$ ipython --no-banner

In [1]: import numpy as np

In [2]: import numpy.linalg as la

In [3]: np.set_printoptions(precision=3, suppress=True, linewidth=160)

In [4]: E = np.load("mat.npy")

In [5]: E
Out[5]: 
array([[  2,   1,  -1,  -3,   1,   5,   4,   1,   1,  -3,  -5,   5],
       [ -4,   2,  -5,  -4,   4,  -4,   3,  -2,  -3,  -1,   1,  -1],
       [ -2,  -5,   2,   4,   1,  -4,   4,  -5,  -5,   5,  -2,   3],
       [-18,  11, -26, -23,  21, -15,  19,  -9, -14,  -8,   0,   0]])

In [6]: round(float(np.trace(la.pinv(E) @ E)), 3)
Out[6]: 3.0

In [7]: np.allclose(E[:-1].T @ la.lstsq(E[:-1].T, E[-1])[0], E[-1])
Out[7]: True

In [8]: other = np.array([[-3, -2, -3],
   ...:     [-2, 3, 1],
   ...:     [-1, 3, 0],
   ...:     [0, 3, 3],
   ...:     [2, 0, -3],
   ...:     [1, 2, 0],
   ...:     [3, -1, -1],
   ...:     [1, 3, 1],
   ...:     [2, 1, 1],
   ...:     [1, -2, 2],
   ...:     [-1, -3, -3],
   ...:     [-1, -1, 0]])

In [9]: np.einsum("ij,ij->i", E, E)
Out[9]: array([ 118,  118,  170, 3018])

In [10]: la.matrix_rank(E @ other)
Out[10]: np.int64(3)

In [11]: np.einsum("ik,kj->ji", E, other)
Out[11]: 
array([[  12,   17,   13,   97],
       [  13,  -33,  -32, -152],
       [ -10,  -23,   12, -125]])

In [12]: np.vstack([E, other.T]).shape
Out[12]: (7, 12)

In [13]: J = np.loadtxt("x.csv", delimiter=",")

In [14]: J
Out[14]: 
array([[ 0.   ,  0.   , -1.3  ,  0.3  ,  0.9  , -0.1  , -0.6  , -0.6  , -0.1  , -2.4  ,  0.9  , -0.7  ],
       [ 0.6  , -0.5  ,  0.1  ,  0.6  ,  0.8  ,  0.3  , -0.3  , -0.7  ,  1.8  ,  0.5  ,  0.5  , -1.3  ],
       [ 0.647, -0.537,  0.037,  0.671,  0.845,  0.274, -0.3  , -0.653,  1.841,  0.5  ,  0.402, -1.322],
       [ 0.3  , -1.2  ,  1.4  , -0.5  , -0.1  , -1.5  ,  0.2  , -1.2  , -0.7  ,  0.7  ,  0.4  ,  0.5  ],
       [ 0.5  ,  1.   ,  0.2  , -0.4  ,  0.   ,  0.9  , -0.6  ,  0.   ,  0.6  ,  0.3  , -0.6  , -0.3  ],
       [ 0.5  , -0.1  ,  0.7  , -0.1  , -0.5  , -0.1  ,  1.   , -1.9  ,  0.9  ,  1.7  , -0.8  ,  1.5  ],
       [ 0.5  , -0.8  ,  0.   , -0.9  ,  1.8  , -0.2  ,  0.2  , -1.4  , -0.3  , -0.6  ,  0.7  , -0.2  ],
       [ 1.4  ,  0.1  , -1.   ,  0.4  , -0.1  ,  1.3  ,  0.2  ,  0.9  , -2.   , -1.3  , -0.2  ,  0.6  ],
       [ 0.7  , -1.9  ,  1.1  ,  0.4  ,  1.9  ,  0.9  ,  1.8  , -0.2  ,  2.6  , -0.5  , -1.3  ,  0.7  ]])

In [15]: vec = np.array([0, 2, -2, -1, 2, 1, 1, -3, -2, -1, 2, 2])

In [16]: h1 = np.maximum(J @ vec, 0)

In [17]: np.maximum(J @ vec, 0) - np.maximum(-J @ vec, 0)
Out[17]: array([ 8.2  , -3.8  , -4.218, -0.1  , -1.   ,  2.   ,  9.3  ,  6.5  , -5.2  ])

In [18]: h1
Out[18]: array([8.2, 0. , 0. , 0. , 0. , 2. , 9.3, 6.5, 0. ])

In [19]: np.tanh(J @ vec)
Out[19]: array([ 1.   , -0.999, -1.   , -0.1  , -0.762,  0.964,  1.   ,  1.   , -1.   ])

In [20]: J * (h1 > 1e-9)[:, None]
Out[20]: 
array([[ 0. ,  0. , -1.3,  0.3,  0.9, -0.1, -0.6, -0.6, -0.1, -2.4,  0.9, -0.7],
       [ 0. , -0. ,  0. ,  0. ,  0. ,  0. , -0. , -0. ,  0. ,  0. ,  0. , -0. ],
       [ 0. , -0. ,  0. ,  0. ,  0. ,  0. , -0. , -0. ,  0. ,  0. ,  0. , -0. ],
       [ 0. , -0. ,  0. , -0. , -0. , -0. ,  0. , -0. , -0. ,  0. ,  0. ,  0. ],
       [ 0. ,  0. ,  0. , -0. ,  0. ,  0. , -0. ,  0. ,  0. ,  0. , -0. , -0. ],
       [ 0.5, -0.1,  0.7, -0.1, -0.5, -0.1,  1. , -1.9,  0.9,  1.7, -0.8,  1.5],
       [ 0.5, -0.8,  0. , -0.9,  1.8, -0.2,  0.2, -1.4, -0.3, -0.6,  0.7, -0.2],
       [ 1.4,  0.1, -1. ,  0.4, -0.1,  1.3,  0.2,  0.9, -2. , -1.3, -0.2,  0.6],
       [ 0. , -0. ,  0. ,  0. ,  0. ,  0. ,  0. , -0. ,  0. , -0. , -0. ,  0. ]])

In [21]: J.T @ h1
Out[21]: array([ 14.75,  -6.99, -15.76,  -3.51,  22.47,   5.57,   0.24, -15.89, -14.81, -30.31,  10.99,  -0.7 ])
